>>> import numpy as np
>>> import numpy.linalg as la
>>> np.set_printoptions(suppress=True, linewidth=200)
>>> tidy = lambda a: np.round(a, 1) + 0
>>> cent = np.sign(np.array([[-2, 1, 2, 1], [-2, -1, 2, 0], [-1, -1, -2, -1], [2, -3, 2, -1]]))
>>> B = (np.tril(cent, -1) + np.eye(4)) @ (np.triu(cent, 1) + np.eye(4))
>>> w = np.array([2, 3, 0, 2])
>>> mat = np.rint(B * w @ la.inv(B)) + 0
>>> mat
array([[ 3., -2.,  0., -3.],
       [ 0.,  2.,  0.,  0.],
       [-2.,  2.,  2.,  4.],
       [ 0., -2.,  0.,  0.]])
>>> mat[3] @ mat[1]
np.float64(-4.0)
>>> tidy(la.norm(mat) ** 2 / la.norm(mat, 2) ** 2)
np.float64(1.2)
>>> la.norm(mat, axis=1).argmax()
np.int64(2)
>>> tidy(la.norm(mat, axis=0))
array([3.6, 4. , 2. , 5. ])
>>> tidy(la.norm(mat, 2))
np.float64(7.0)
>>> tidy(la.norm(mat, "nuc"))
np.float64(11.2)
>>> tidy(la.norm(mat, axis=1))
array([4.7, 2. , 5.3, 2. ])
>>> tidy(la.norm(mat[3] - mat[1]))
np.float64(4.0)
>>> left, s, vt = la.svd(mat)
>>> V = vt[:(s > 1e-8).sum()]
>>> rng = np.random.default_rng(808)
>>> x0 = mat[0] + -2 * mat[2] + rng.integers(2) * np.eye(4)[3]
>>> x0
array([  7.,  -6.,  -4., -10.])
>>> tidy(la.norm(x0 - V.T @ V @ x0))
np.float64(0.6)
>>> np.allclose(V.T @ V @ x0, x0)
False
>>> np.argsort(-la.norm(mat, axis=0).round(6), kind="stable")[:3]
array([3, 1, 0])
>>> print([round(float(x), 1) for x in la.svd(mat, compute_uv=False)[:3]])
[7.0, 2.6, 1.6]
>>> la.cond(mat) > 100
np.True_
>>> la.matrix_rank(mat, rtol=0.1)
np.int64(3)
>>> B = np.array([[2, 2, 2], [3, 2, 3], [2, 2, 2], [0, 2, 2]])
>>> np.vstack([mat, B.T]).shape
(7, 4)
>>> np.einsum("ij,ij->i", mat, mat)
array([22.,  4., 28.,  4.])
>>> print(np.einsum("ik,kj->ij", mat, B))
[[ 0. -4. -6.]
 [ 6.  4.  6.]
 [ 6. 12. 14.]
 [-6. -4. -6.]]
>>> print(np.einsum("ij->j", mat))
[1. 0. 2. 1.]
>>> arr = np.load("run1.npy")
>>> arr
array([[  7,   9,   1,   8],
       [-21, -27,  -3, -24],
       [  0,   0,   0,   0]])
>>> tidy(la.norm(arr, 2) / la.norm(arr))
np.float64(1.0)
>>> la.matrix_rank(arr, rtol=0.1)
np.int64(1)
>>> print(np.argsort(-la.norm(arr, axis=0).round(6), kind="stable")[:3])
[1 3 0]
>>> la.cond(arr) > 100
np.True_
